$ python -q
>>> import numpy as np
>>> np.set_printoptions(precision=3, suppress=True, linewidth=120)
>>> r0 = np.array([-1, -2, 7, -8, 8, -6, 3, -9, -2, -6, 6])
>>> v = np.array([-5, -3, -1, -3, 4])
>>> arr = np.outer(r0, v)
>>> print(arr)
[[  5   3   1   3  -4]
 [ 10   6   2   6  -8]
 [-35 -21  -7 -21  28]
 [ 40  24   8  24 -32]
 [-40 -24  -8 -24  32]
 [ 30  18   6  18 -24]
 [-15  -9  -3  -9  12]
 [ 45  27   9  27 -36]
 [ 10   6   2   6  -8]
 [ 30  18   6  18 -24]
 [-30 -18  -6 -18  24]]
>>> Ac = arr - arr.mean(axis=0)
>>> vecs = np.linalg.svd(Ac)[2][:1]
>>> out = Ac - Ac @ vecs.T @ vecs
>>> print((Ac @ vecs.T).std(axis=0))
[45.221]
>>> print(np.diag(vecs.T @ vecs))
[0.417 0.15  0.017 0.15  0.267]
>>> data = np.array([[0, 0, 0, 2, 4, 0, 0, 3],
...     [0, 1, 7, 0, 0, 2, 8, 0],
...     [0, 1, 6, 0, 0, 2, 3, 0],
...     [6, 0, 0, 5, 1, 0, 0, 3],
...     [3, 0, 0, 5, 5, 0, 0, 6],
...     [0, 6, 3, 0, 0, 9, 8, 0],
...     [0, 2, 5, 0, 0, 3, 1, 0],
...     [3, 0, 0, 9, 8, 0, 0, 8]])
>>> # 2 groups of indices that never mix
>>> r0 = np.array([6, -8, 0, 4, -5, -9, -4, -2])
>>> out = data + np.outer(r0, np.eye(8)[5])
>>> print(np.linalg.matrix_rank(np.linalg.inv(out) - np.linalg.inv(data), tol=1e-8))
1
>>> O, R = np.linalg.qr(data)
>>> print(O @ R)
[[0. 0. 0. 2. 4. 0. 0. 3.]
 [0. 1. 7. 0. 0. 2. 8. 0.]
 [0. 1. 6. 0. 0. 2. 3. 0.]
 [6. 0. 0. 5. 1. 0. 0. 3.]
 [3. 0. 0. 5. 5. 0. 0. 6.]
 [0. 6. 3. 0. 0. 9. 8. 0.]
 [0. 2. 5. 0. 0. 3. 1. 0.]
 [3. 0. 0. 9. 8. 0. 0. 8.]]
>>> print(np.abs(np.diag(R)))
[7.348 6.481 8.887 6.245 2.097 0.3   3.765 0.717]
>>> out = np.array([[-3, 3, -2],
...     [-3, -1, 3],
...     [3, -2, -2],
...     [0, -1, -2],
...     [-1, 0, -2],
...     [-1, -2, 2],
...     [-1, 3, -2],
...     [-2, -2, 1]])
>>> print(np.vstack([data, out.T]).shape)
(11, 8)
>>> print(np.einsum("ij->j", data))
[12 10 21 21 18 16 20 20]
>>> print(np.einsum("ik,kj->ji", data, out))
[[-10   8  10 -25 -26 -26   5 -33]
 [ -8   5  -8   7  -8  -6 -15 -16]
 [ -9 -23 -11 -21 -20  14   0 -32]]
>>> print(np.linalg.matrix_rank(np.vstack([data, out.T])))
8
>>> print(data @ out)
[[-10  -8  -9]
 [  8   5 -23]
 [ 10  -8 -11]
 [-25   7 -21]
 [-26  -8 -20]
 [-26  -6  14]
 [  5 -15   0]
 [-33 -16 -32]]
>>> print(np.linalg.matrix_rank(data @ out))
3
>>> rng = np.random.default_rng(356599)
>>> out = data + rng.integers(-2, 3, (8, 7)) @ rng.integers(-2, 3, (7, 8))
>>> print(out)
[[  1   0   0  11  -2   0  -6  -3]
 [-13   3  18  -5  -2  10  24   2]
 [  0   4   5  -4   4   5   5   4]
 [  9  -3  -1   8  -1   4  -5  -5]
 [  2   7   1   5   1  -1   3  11]
 [ -3  12   4  -5   6   8  11   9]
 [ -1   4   8   3 -10  10   5  -5]
 [ -2   7  -3  11  16   1   3  15]]
>>> print(out - data)
[[  1   0   0   9  -6   0  -6  -6]
 [-13   2  11  -5  -2   8  16   2]
 [  0   3  -1  -4   4   3   2   4]
 [  3  -3  -1   3  -2   4  -5  -8]
 [ -1   7   1   0  -4  -1   3   5]
 [ -3   6   1  -5   6  -1   3   9]
 [ -1   2   3   3 -10   7   4  -5]
 [ -5   7  -3   2   8   1   3   7]]
>>> print(np.abs(out - data).sum(axis=1))
[28 59 21 29 22 34 35 36]
>>> print(np.linalg.matrix_rank(out - data, tol=1e-8))
7
>>> r0, v = data[4], data[7]
>>> print(r0 @ v)
142
>>> p = (r0 @ v) / (r0 @ r0) * r0
>>> print(round((v - p) @ r0, 3))
0.0
>>> print(v - p)
[-1.484  0.     0.     1.526  0.526  0.     0.    -0.968]
>>> print(np.outer(r0, v))
[[ 9  0  0 27 24  0  0 24]
 [ 0  0  0  0  0  0  0  0]
 [ 0  0  0  0  0  0  0  0]
 [15  0  0 45 40  0  0 40]
 [15  0  0 45 40  0  0 40]
 [ 0  0  0  0  0  0  0  0]
 [ 0  0  0  0  0  0  0  0]
 [18  0  0 54 48  0  0 48]]
>>> print(np.round(np.linalg.norm(r0 + v) ** 2 + np.linalg.norm(r0 - v) ** 2, 3))
626.0
>>> W0 = np.load("case19.npy")
>>> print(W0)
[[-6 -6 -2  0 -4  0  4  6 -4 -6 -4]
 [-6 -6 -2  0 -4  0  4  6 -4 -6 -4]
 [ 6  6  2  0  4  0 -4 -6  4  6  4]
 [-6 -6 -2  0 -4  0  4  6 -4 -6 -4]
 [-9 -9 -3  0 -6  0  6  9 -6 -9 -6]
 [-6 -6 -2  0 -4  0  4  6 -4 -6 -4]
 [-6 -6 -2  0 -4  0  4  6 -4 -6 -4]]
>>> # rows 0 and 1 are equal
>>> rank = np.linalg.matrix_rank(W0)
>>> print(rank)
1
>>> N = np.linalg.svd(W0)[2][rank:].T
>>> print(N.shape)
(11, 10)
>>> print(np.allclose(W0 @ N, 0))
True
>>> print(np.linalg.matrix_rank(W0.T @ W0), np.linalg.matrix_rank(W0 @ W0.T))
1 1
>>> left, sig, Vh = np.linalg.svd(W0)
>>> print(np.argmax(sig[:-1] / (sig[1:] + 1e-6)) + 1)
1
>>> out = left[:, :1] @ np.diag(sig[:1]) @ Vh[:1]
>>> print(np.linalg.matrix_rank(out))
1
>>> print(round(float(np.abs(W0 - out).max()), 3))
0.0
>>> print(out)
[[-6. -6. -2.  0. -4.  0.  4.  6. -4. -6. -4.]
 [-6. -6. -2.  0. -4.  0.  4.  6. -4. -6. -4.]
 [ 6.  6.  2.  0.  4.  0. -4. -6.  4.  6.  4.]
 [-6. -6. -2.  0. -4.  0.  4.  6. -4. -6. -4.]
 [-9. -9. -3.  0. -6.  0.  6.  9. -6. -9. -6.]
 [-6. -6. -2.  0. -4.  0.  4.  6. -4. -6. -4.]
 [-6. -6. -2.  0. -4.  0.  4.  6. -4. -6. -4.]]
>>> left, sig, Vh = np.linalg.svd(arr)
>>> print(sig.round(3) + 0)
[151.789   0.      0.      0.      0.   ]
>>> print(np.argmax(sig[:-1] / (sig[1:] + 1e-6)) + 1)
1
>>> out = left[:, :1] @ np.diag(sig[:1]) @ Vh[:1]
>>> print(np.linalg.matrix_rank(arr, rtol=0.05))
1
>>> print(np.linalg.matrix_rank(out))
1
>>> print(np.round(np.abs(arr - out).max(), 3))
0.0
